$ ipython --no-banner

In [1]: import numpy as np

In [2]: from numpy import linalg as LA

In [3]: np.set_printoptions(suppress=True, linewidth=140)

In [4]: rd = lambda a: np.round(a, 2) + 0

In [5]: A = np.load("x.npy")

In [6]: A
Out[6]: 
array([[-3.,  1.,  0.,  0.],
       [ 0., -3.,  1.,  0.],
       [ 0.,  0., -3.,  1.],
       [ 0.,  0.,  0., -3.]])

In [7]: # triangular: eigenvalues sit on the diagonal

In [8]: out = A[0, 0] * A[1:] - np.outer(A[1:, 0], A[0])

In [9]: out
Out[9]: 
array([[ 0.,  9., -3., -0.],
       [ 0., -0.,  9., -3.],
       [ 0., -0., -0.,  9.]])

In [10]: LA.matrix_rank(out), LA.matrix_rank(A)
Out[10]: (np.int64(3), np.int64(4))

In [11]: np.prod(np.diag(A)), rd(LA.det(A))
Out[11]: (np.float64(81.0), np.float64(81.0))

In [12]: rd(LA.matrix_power(A - np.diag(np.diag(A)), 4))
Out[12]: 
array([[0., 0., 0., 0.],
       [0., 0., 0., 0.],
       [0., 0., 0., 0.],
       [0., 0., 0., 0.]])

In [13]: rd(np.sort(LA.eigvals(A)))
Out[13]: array([-3., -3., -3., -3.])

In [14]: hat = np.triu(np.array([[2, -1, 1, 1], [2, 2, -1, 2], [-1, -1, 2, 2], [-2, 0, 1, -1]]), 1) + np.eye(4)

In [15]: out = hat @ A @ LA.inv(hat)

In [16]: hat @ A - A @ hat
Out[16]: 
array([[ 0.,  0.,  0., -1.],
       [ 0.,  0.,  0., -3.],
       [ 0.,  0.,  0.,  0.],
       [ 0.,  0.,  0.,  0.]])

In [17]: np.poly(out)
Out[17]: array([  1.,  12.,  54., 108.,  81.])

In [18]: np.trace(out), np.trace(A)
Out[18]: (np.float64(-12.0), np.float64(-12.0))

In [19]: LA.matrix_rank(out)
Out[19]: np.int64(4)

In [20]: out
Out[20]: 
array([[-3.,  1.,  0., -1.],
       [ 0., -3.,  1., -3.],
       [ 0.,  0., -3.,  1.],
       [ 0.,  0.,  0., -3.]])

In [21]: rd(LA.det(out))
Out[21]: np.float64(81.0)

In [22]: x = np.array([-4, -5, 5, 2])

In [23]: target = A @ x

In [24]: target
Out[24]: array([  7.,  20., -13.,  -6.])

In [25]: rd(LA.solve(A, A[:, 2]))
Out[25]: array([0., 0., 1., 0.])

In [26]: Q, R = LA.qr(A)

In [27]: abs(R[0, 0]), rd(LA.norm(A[:, 0]))
Out[27]: (np.float64(3.0), np.float64(3.0))

In [28]: np.abs(np.diag(R))
Out[28]: array([3., 3., 3., 3.])

In [29]: Q.T @ Q
Out[29]: 
array([[1., 0., 0., 0.],
       [0., 1., 0., 0.],
       [0., 0., 1., 0.],
       [0., 0., 0., 1.]])

In [30]: W0 = np.loadtxt("sample7.csv", delimiter=",")

In [31]: W0
Out[31]: 
array([[-80.,   2.],
       [  0., 103.]])

In [32]: Q, R = LA.qr(W0)

In [33]: Q.T @ Q
Out[33]: 
array([[1., 0.],
       [0., 1.]])

In [34]: Q.shape, R.shape
Out[34]: ((2, 2), (2, 2))

In [35]: Q
Out[35]: 
array([[ 1.,  0.],
       [-0.,  1.]])

In [36]: Q @ R
Out[36]: 
array([[-80.,   2.],
       [  0., 103.]])

In [37]: out = LA.inv(W0)

In [38]: rd(LA.det(W0) * LA.det(out))
Out[38]: np.float64(1.0)

In [39]: rd(W0 @ out)
Out[39]: 
array([[1., 0.],
       [0., 1.]])

In [40]: rd(LA.inv(out))
Out[40]: 
array([[-80.,   2.],
       [  0., 103.]])

In [41]: rd(out)
Out[41]: 
array([[-0.01,  0.  ],
       [ 0.  ,  0.01]])

In [42]: np.allclose(out, W0.T)
Out[42]: False

In [43]: rd(LA.det(2 * W0)), rd(LA.det(W0))
Out[43]: (np.float64(-32960.0), np.float64(-8240.0))

In [44]: rd(LA.det(W0[::-1]))
Out[44]: np.float64(8240.0)

In [45]: np.einsum("ii->", W0)
Out[45]: np.float64(23.0)

In [46]: np.einsum("ij,ji->", W0, W0)
Out[46]: np.float64(17009.0)

In [47]: K = np.array([[19, 1, 27, 10], [10, 2, 12, 6], [12, 4, 12, 8], [39, 9, 45, 24]])

In [48]: # rank 2

In [49]: rng = np.random.default_rng(599)

In [50]: labels = rng.permutation(4)

In [51]: labels
Out[51]: array([2, 1, 0, 3])

In [52]: out = K[labels][:, labels]

In [53]: rd(np.sort(np.abs(LA.eigvals(out))))
Out[53]: array([ 0.  ,  0.  ,  1.77, 58.77])

In [54]: out
Out[54]: 
array([[12,  4, 12,  8],
       [12,  2, 10,  6],
       [27,  1, 19, 10],
       [45,  9, 39, 24]])

In [55]: np.diag(out)
Out[55]: array([12,  2, 19, 24])

In [56]: X = np.load("block7.npy")

In [57]: X
Out[57]: 
array([[ 1.11, -0.75, -0.42],
       [ 0.41, -0.2 , -0.19],
       [-2.91,  2.  ,  0.99],
       [-3.59,  2.34,  1.26],
       [ 5.65, -3.71, -1.82],
       [ 2.72, -1.72, -0.87],
       [ 0.89, -0.51, -0.28],
       [-2.08,  1.38,  0.76],
       [-3.39,  2.19,  1.09],
       [ 0.76, -0.43, -0.21],
       [ 3.07, -1.98, -1.04]])

In [58]: Uu, sig, Vh = LA.svd(X)

In [59]: np.argmax(sig[:-1] / (sig[1:] + 1e-6)) + 1
Out[59]: np.int64(1)

In [60]: rd(sig)
Out[60]: array([11.68,  0.15,  0.14])

In [61]: out = Uu[:, :1] @ np.diag(sig[:1]) @ Vh[:1]

In [62]: rd(np.abs(X - out).max())
Out[62]: np.float64(0.07)

In [63]: LA.matrix_rank(X, rtol=0.05)
Out[63]: np.int64(1)

In [64]: rd(LA.norm(X - out, 2)), rd(sig[1])
Out[64]: (np.float64(0.15), np.float64(0.15))

In [65]: Xs = X - X.mean(axis=0)

In [66]: vecs = LA.svd(Xs)[2][:1]

In [67]: out = Xs - Xs @ vecs.T @ vecs

In [68]: rd((Xs @ vecs.T).std(axis=0))
Out[68]: array([3.51])

In [69]: dist = LA.norm(X[:, None] - X[None], axis=-1)

In [70]: dist[7].round(6).argsort(kind="stable")[:4]
Out[70]: array([7, 2, 8, 3])

In [71]: np.flatnonzero(dist[7] < dist.mean() / 2)
Out[71]: array([2, 3, 7, 8])

In [72]: dist.mean(axis=1).argmax()
Out[72]: np.int64(4)

In [73]: rd(dist[:5, :5])
Out[73]: 
array([[ 0.  ,  0.92,  5.07,  5.87,  5.6 ],
       [ 0.92,  0.  ,  4.15,  4.96,  6.51],
       [ 5.07,  4.15,  0.  ,  0.81, 10.67],
       [ 5.87,  4.96,  0.81,  0.  , 11.47],
       [ 5.6 ,  6.51, 10.67, 11.47,  0.  ]])

In [74]: Q, _ = LA.qr(np.array([[0.8, -0.7], [0.3, 0.6], [-0.9, -0.4]]))

In [75]: M = Q @ Q.T

In [76]: rd(M)
Out[76]: 
array([[ 0.89, -0.26, -0.19],
       [-0.26,  0.42, -0.42],
       [-0.19, -0.42,  0.69]])

In [77]: # symmetric, so the eigenvalues are real

In [78]: rk = LA.matrix_rank(M)

In [79]: rk
Out[79]: np.int64(2)

In [80]: ns = LA.svd(M)[2][rk:].T

In [81]: rd(ns[:, 0] / ns[np.abs(ns[:, 0]).round(6).argmax(), 0])
Out[81]: array([0.44, 1.  , 0.73])

In [82]: np.allclose(M @ ns, 0)
Out[82]: True

In [83]: rd(M @ ns)
Out[83]: 
array([[0.],
       [0.],
       [0.]])

In [84]: ns.shape
Out[84]: (3, 1)

In [85]: LA.matrix_rank(M.T @ M), LA.matrix_rank(M @ M.T)
Out[85]: (np.int64(2), np.int64(2))

In [86]: m1 = np.load("data.npy")

In [87]: m1
Out[87]: 
array([[ 4,  5,  6,  7],
       [ 8,  9, 10, 11],
       [12, 13, 14, 15]])

In [88]: # looks like rank 2

In [89]: [round(float(x), 2) for x in LA.svd(m1, compute_uv=False)[:3]]
Out[89]: [34.99, 1.25, 0.0]

In [90]: rd(LA.norm(m1) ** 2 / LA.norm(m1, 2) ** 2)
Out[90]: np.float64(1.0)

In [91]: rd(LA.norm(m1, 2))
Out[91]: np.float64(34.99)

In [92]: rd(LA.norm(m1, "nuc"))
Out[92]: np.float64(36.24)

In [93]: LA.norm(m1, axis=1).argmax()
Out[93]: np.int64(2)

In [94]: rd(LA.norm(m1[2], 1)), rd(LA.norm(m1[2], np.inf))
Out[94]: (np.float64(54.0), np.float64(15.0))

In [95]: Uu, sig, Vh = LA.svd(m1)

In [96]: rd(sig)
Out[96]: array([34.99,  1.25,  0.  ])

In [97]: out = Uu[:, :2] @ np.diag(sig[:2]) @ Vh[:2]

In [98]: rd(np.abs(m1 - out).max())
Out[98]: np.float64(0.0)

In [99]: LA.matrix_rank(out)
Out[99]: np.int64(2)

In [100]: rd(LA.norm(m1 - out, 2)), rd(sig[2])
Out[100]: (np.float64(0.0), np.float64(0.0))

In [101]: out = m1 / LA.norm(m1, axis=1, keepdims=True)

In [102]: G = out @ out.T

In [103]: (np.abs(G) > 0.9).astype(int)
Out[103]: 
array([[1, 1, 1],
       [1, 1, 1],
       [1, 1, 1]])

In [104]: (G - 2 * np.eye(3)).round(6).argmax(axis=1)
Out[104]: array([1, 2, 1])

In [105]: np.argwhere(np.triu(np.abs(G) > 0.95, 1))
Out[105]: 
array([[0, 1],
       [0, 2],
       [1, 2]])

In [106]: J = np.loadtxt("a.csv", delimiter=",")

In [107]: rd(J)
Out[107]: 
array([[  1.  ,  -6.49,  -5.9 ],
       [  1.  ,   5.75,   1.45],
       [  1.  ,   1.85,  -0.89],
       [  1.  ,   3.27,  -0.04],
       [  1.  , -10.4 ,  -8.24],
       [  1.  ,   5.23,   1.14],
       [  1.  ,   3.57,   0.14],
       [  1.  ,   0.18,  -1.89],
       [  1.  ,   0.04,  -1.98],
       [  1.  ,   1.36,  -1.19],
       [  1.  ,  12.95,   5.77],
       [  1.  ,   9.55,   3.73],
       [  1.  ,   4.38,   0.63],
       [  1.  ,  -1.3 ,  -2.78],
       [  1.  ,  -2.81,  -3.69],
       [  1.  ,   1.16,  -1.3 ],
       [  1.  ,  -3.43,  -4.06],
       [  1.  ,   3.91,   0.35],
       [  1.  ,   3.34,   0.01],
       [  1.  ,  -8.48,  -7.09],
       [  1.  ,   0.29,  -1.82],
       [  1.  ,   2.39,  -0.56],
       [  1.  ,  -2.74,  -3.65],
       [  1.  ,   0.75,  -1.55],
       [  1.  ,  -5.02,  -5.01],
       [  1.  , -14.85, -10.91],
       [  1.  ,  -1.31,  -2.78]])

In [108]: Uu, sig, Vh = LA.svd(J)

In [109]: vecs = Vh[:(sig > 1e-8).sum()]

In [110]: x = J[26] + -1 * J[25] + rng.integers(2) * np.eye(3)[2]

In [111]: rd(x)
Out[111]: array([ 0.  , 13.54,  9.12])

In [112]: LA.matrix_rank(np.vstack([J, x]))
Out[112]: np.int64(3)

In [113]: rd(vecs.T @ vecs)
Out[113]: 
array([[ 0.25,  0.22, -0.37],
       [ 0.22,  0.93,  0.11],
       [-0.37,  0.11,  0.81]])

In [114]: np.allclose(vecs.T @ vecs @ x, x)
Out[114]: False

In [115]: rd(LA.norm(x - vecs.T @ vecs @ x))
Out[115]: np.float64(0.43)

In [116]: E = np.load("test4.npy")

In [117]: E
Out[117]: 
array([[ 0,  0,  0,  4, -6,  4],
       [ 0,  0,  0, -6,  4, -6],
       [ 0,  0,  0, -6,  0, -6],
       [ 2, -3,  2,  0,  0,  0],
       [-3,  2, -3,  0,  0,  0],
       [-3,  0, -3,  0,  0,  0]])

In [118]: Uu, sig, Vh = LA.svd(E)

In [119]: vecs = Vh[:(sig > 1e-8).sum()]

In [120]: x = E[4] + 5 * E[1] + rng.integers(2) * np.eye(6)[5]

In [121]: x
Out[121]: array([ -3.,   2.,  -3., -30.,  20., -30.])

In [122]: rd(LA.norm(x - vecs.T @ vecs @ x))
Out[122]: np.float64(0.0)
